In [1]: import numpy as np

In [2]: np.set_printoptions(precision=2, suppress=True, linewidth=120, legacy="1.25")

In [3]: def rnd(a):
   ...:     return np.round(a, 2) + 0
   ...: 

In [4]: X = np.loadtxt("test19.csv", delimiter=",")

In [5]: rnd(X)
Out[5]: 
array([[-0.83, -0.4 ,  0.39],
       [ 0.52, -0.81,  0.28],
       [ 0.21,  0.43,  0.88]])

In [6]: rng = np.random.default_rng(35)

In [7]: idx = rng.permutation(3)

In [8]: idx
Out[8]: array([2, 1, 0])

In [9]: Y = X[idx][:, idx]

In [10]: rnd(np.linalg.det(Y)), rnd(np.linalg.det(X[idx]))
Out[10]: (1.0, -1.0)

In [11]: np.allclose(Y, X)
Out[11]: False

In [12]: Q = X.astype(float).copy()

In [13]: for j in range(3):
    ...:     Q[:, j] -= Q[:, :j] @ (Q[:, :j].T @ Q[:, j])
    ...:     Q[:, j] /= np.linalg.norm(Q[:, j])
    ...: 

In [14]: rnd(Q.T @ Q)
Out[14]: 
array([[1., 0., 0.],
       [0., 1., 0.],
       [0., 0., 1.]])

In [15]: rnd(Q.T @ X)
Out[15]: 
array([[1., 0., 0.],
       [0., 1., 0.],
       [0., 0., 1.]])

In [16]: r0 = np.array([2, 1])

In [17]: rnd(np.cross(X[2, :3], X[0, :3]))
Out[17]: array([ 0.52, -0.81,  0.28])

In [18]: rnd(np.array([np.convolve(row, r0, "same") for row in X]))
Out[18]: 
array([[-1.66, -1.62,  0.39],
       [ 1.04, -1.1 , -0.26],
       [ 0.41,  1.07,  2.19]])

In [19]: rnd(np.convolve(X[2], r0))
Out[19]: array([0.41, 1.07, 2.19, 0.88])

In [20]: rnd(np.correlate(X[2], X[0], "full"))
Out[20]: array([ 0.08,  0.09,  0.  , -0.71, -0.73])

In [21]: M = np.loadtxt("w.csv", delimiter=",")

In [22]: M
Out[22]: 
array([[  3.,   0.,   0.,   4.,   2.],
       [ -5.,   2.,   0.,   0.,   0.],
       [-12.,   6.,   0.,   4.,   2.]])

In [23]: np.unravel_index(np.abs(M).argmax(), M.shape)
Out[23]: (2, 0)

In [24]: np.abs(M).max()
Out[24]: 12.0

In [25]: np.linalg.matrix_rank(M)
Out[25]: 2

In [26]: np.linalg.rank(M)
---------------------------------------------------------------------------
AttributeError                            Traceback (most recent call last)
Cell In[26], line 1
----> 1 np.linalg.rank(M)

AttributeError: module 'numpy.linalg' has no attribute 'rank'

In [27]: np.zeros(3, 5)
---------------------------------------------------------------------------
TypeError                                 Traceback (most recent call last)
Cell In[27], line 1
----> 1 np.zeros(3, 5)

TypeError: Cannot interpret '5' as a data type

In [28]: left, sig, VT = np.linalg.svd(M)

In [29]: rnd(sig)
Out[29]: array([15.11,  5.45,  0.  ])

In [30]: Y = left[:, :2] @ np.diag(sig[:2]) @ VT[:2]

In [31]: np.linalg.matrix_rank(Y)
Out[31]: 2

In [32]: rnd(np.abs(M - Y).max())
Out[32]: 0.0

In [33]: A = np.load("mat.npy")

In [34]: A
Out[34]: 
array([[ 0,  1,  5],
       [ 2,  9, -3],
       [ 0,  1,  5],
       [ 0,  0,  0],
       [ 0,  0,  0],
       [ 3,  5,  0],
       [-1,  5,  2],
       [-1,  5,  2],
       [ 0,  0,  0],
       [ 0,  0,  0],
       [ 0,  0,  0],
       [ 2, 10,  2],
       [ 0,  0,  0],
       [-1,  5,  2],
       [ 0,  0,  0],
       [ 3,  5,  0],
       [ 0,  0,  0],
       [-1,  5,  2],
       [ 3,  5,  0],
       [ 0,  1,  5],
       [-1,  5,  2],
       [ 0,  0,  0],
       [ 0,  1,  5],
       [ 3,  5,  0],
       [ 0,  0,  0],
       [-1,  5,  2],
       [ 0,  0,  0],
       [ 3,  4, -5],
       [ 0,  0,  0]])

In [35]: gram = np.cov(A, rowvar=False)

In [36]: rnd(np.corrcoef(A[:, 0], A[:, 2])[0, 1])
Out[36]: -0.47

In [37]: rnd(np.polyfit(A[:, 0], A[:, 2], 1))
Out[37]: array([-0.76,  1.24])

In [38]: np.argsort(-A.std(axis=0).round(6), kind="stable")
Out[38]: array([1, 2, 0])

In [39]: rnd(A.std(axis=0))
Out[39]: array([1.35, 2.92, 2.19])

In [40]: rnd(np.corrcoef(A.T))
Out[40]: 
array([[ 1.  ,  0.4 , -0.47],
       [ 0.4 ,  1.  , -0.09],
       [-0.47, -0.09,  1.  ]])

In [41]: x0 = np.array([2, -1, 2])

In [42]: target = A @ x0

In [43]: try:
    ...:     np.linalg.solve(A, target)
    ...: except np.linalg.LinAlgError as e:
    ...:     print(e)
    ...: 
Last 2 dimensions of the array must be square

In [44]: rnd(np.linalg.pinv(A) @ A)
Out[44]: 
array([[1., 0., 0.],
       [0., 1., 0.],
       [0., 0., 1.]])

In [45]: rnd(np.linalg.solve(A.T @ A, A.T @ target))
Out[45]: array([ 2., -1.,  2.])

In [46]: target = target + 0.05 * rng.normal(size=29)

In [47]: rnd(target)
Out[47]: 
array([  9.04, -10.94,   9.04,   0.07,   0.  ,   0.93,  -3.  ,  -2.98,   0.02,  -0.03,  -0.1 ,  -1.9 ,   0.  ,  -2.98,
        -0.03,   0.96,   0.03,  -2.95,   0.95,   8.97,  -3.04,  -0.05,   8.96,   0.99,  -0.09,  -2.89,  -0.07,  -8.02,
         0.09])

In [48]: c, *_ = np.linalg.lstsq(A, target)

In [49]: rnd(c)
Out[49]: array([ 1.98, -0.99,  2.  ])

In [50]: rnd(np.linalg.norm(target - A @ c))
Out[50]: 0.27

In [51]: feats = np.cumsum(np.array([[4, 0, 1, 3],
    ...:     [5, 4, 4, 0],
    ...:     [3, 5, 1, 5],
    ...:     [1, 3, 5, 2],
    ...:     [3, 0, 1, 0],
    ...:     [1, 0, 5, 4],
    ...:     [4, 3, 4, 1],
    ...:     [5, 0, 4, 2],
    ...:     [5, 1, 5, 2],
    ...:     [5, 0, 4, 0],
    ...:     [0, 0, 2, 2],
    ...:     [1, 1, 3, 0],
    ...:     [3, 0, 2, 0],
    ...:     [2, 2, 1, 4],
    ...:     [2, 2, 0, 5]]), axis=0)

In [52]: feats
Out[52]: 
array([[ 4,  0,  1,  3],
       [ 9,  4,  5,  3],
       [12,  9,  6,  8],
       [13, 12, 11, 10],
       [16, 12, 12, 10],
       [17, 12, 17, 14],
       [21, 15, 21, 15],
       [26, 15, 25, 17],
       [31, 16, 30, 19],
       [36, 16, 34, 19],
       [36, 16, 36, 21],
       [37, 17, 39, 21],
       [40, 17, 41, 21],
       [42, 19, 42, 25],
       [44, 21, 42, 30]])

In [53]: Z = feats[[5, 8]].astype(float)

In [54]: for _ in range(7):
    ...:     idx = np.linalg.norm(feats[:, None] - Z, axis=-1).argmin(axis=1)
    ...:     Z = np.array([feats[idx == j].mean(axis=0) for j in range(2)])
    ...: 

In [55]: idx
Out[55]: array([0, 0, 0, 0, 0, 0, 0, 1, 1, 1, 1, 1, 1, 1, 1])

In [56]: np.abs(Z[1] - Z[0]).argmax()
Out[56]: 2

In [57]: P = feats @ np.linalg.solve(feats.T @ feats, feats.T)

In [58]: rnd(P @ feats[:, 1])
Out[58]: array([ 0.,  4.,  9., 12., 12., 12., 15., 15., 16., 16., 16., 17., 17., 19., 21.])

In [59]: rnd(np.linalg.eigvalsh(P))
Out[59]: array([0., 0., 0., 0., 0., 0., 0., 0., 0., 0., 0., 1., 1., 1., 1.])

In [60]: rnd(np.trace(P))
Out[60]: 4.0

In [61]: gram = np.cov(feats, rowvar=False)

In [62]: rnd(np.polyfit(feats[:, 2], feats[:, 0], 1))
Out[62]: array([0.9 , 3.97])

In [63]: rnd(np.linalg.eigvalsh(gram)[::-1])
Out[63]: array([474.  ,   6.89,   1.77,   1.18])

In [64]: np.median(feats, axis=0)
Out[64]: array([26., 15., 25., 17.])

In [65]: idx = feats[:, 3] > np.median(feats[:, 3])

In [66]: r0 = feats[idx].mean(axis=0) - feats[~idx].mean(axis=0)

In [67]: rnd(r0)
Out[67]: array([23.25,  7.55, 25.46, 12.29])

In [68]: idx.astype(int)
Out[68]: array([0, 0, 0, 0, 0, 0, 0, 0, 1, 1, 1, 1, 1, 1, 1])

In [69]: J = np.loadtxt("block6.csv", delimiter=",")

In [70]: rnd(J)
Out[70]: 
array([[-17.46,  -9.81,  -2.96, -24.9 ],
       [-16.81,  -9.49,  -2.82, -23.63],
       [-12.72,  -7.48,  -2.  , -15.92],
       [-10.68,  -6.46,  -1.65, -12.31],
       [ -6.16,  -4.09,  -1.02,  -5.22],
       [ -4.81,  -3.32,  -0.87,  -3.52],
       [ -1.63,  -1.26,  -0.48,  -0.85],
       [  2.06,   1.65,   1.05,   1.75],
       [  2.98,   2.36,   1.61,   2.85],
       [ 15.83,  11.2 ,  10.41,  26.7 ],
       [ 16.96,  11.92,  11.19,  29.1 ],
       [ 19.64,  13.61,  13.02,  34.88],
       [ 25.89,  17.49,  17.25,  48.71],
       [ 27.62,  18.55,  18.41,  52.6 ]])

In [71]: D = np.linalg.norm(J[:, None] - J[None], axis=-1)

In [72]: np.unravel_index(D.round(6).argmax(), D.shape)
Out[72]: (0, 13)

In [73]: rnd(D[:5, :5])
Out[73]: 
array([[ 0.  ,  1.47, 10.47, 14.75, 23.48],
       [ 1.47,  0.  ,  9.  , 13.28, 22.02],
       [10.47,  9.  ,  0.  ,  4.28, 13.03],
       [14.75, 13.28,  4.28,  0.  ,  8.76],
       [23.48, 22.02, 13.03,  8.76,  0.  ]])

In [74]: np.flatnonzero(D[11] < D.mean() / 2)
Out[74]: array([ 9, 10, 11, 12])

In [75]: np.linalg.matrix_rank(D ** 2)
Out[75]: 5

In [76]: D[11].round(6).argsort(kind="stable")[:4]
Out[76]: array([11, 10,  9, 12])

In [77]: D.mean(axis=1).argmax()
Out[77]: 13

In [78]: Z = J[[3, 2]].astype(float)

In [79]: for _ in range(6):
    ...:     idx = np.linalg.norm(J[:, None] - Z, axis=-1).argmin(axis=1)
    ...:     Z = np.array([J[idx == j].mean(axis=0) for j in range(2)])
    ...: 

In [80]: idx
Out[80]: array([1, 1, 1, 1, 1, 1, 1, 1, 1, 0, 0, 0, 0, 0])

In [81]: np.bincount(idx)
Out[81]: array([5, 9])

In [82]: rnd(Z)
Out[82]: 
array([[21.18, 14.55, 14.05, 38.4 ],
       [-7.25, -4.21, -1.02, -9.08]])
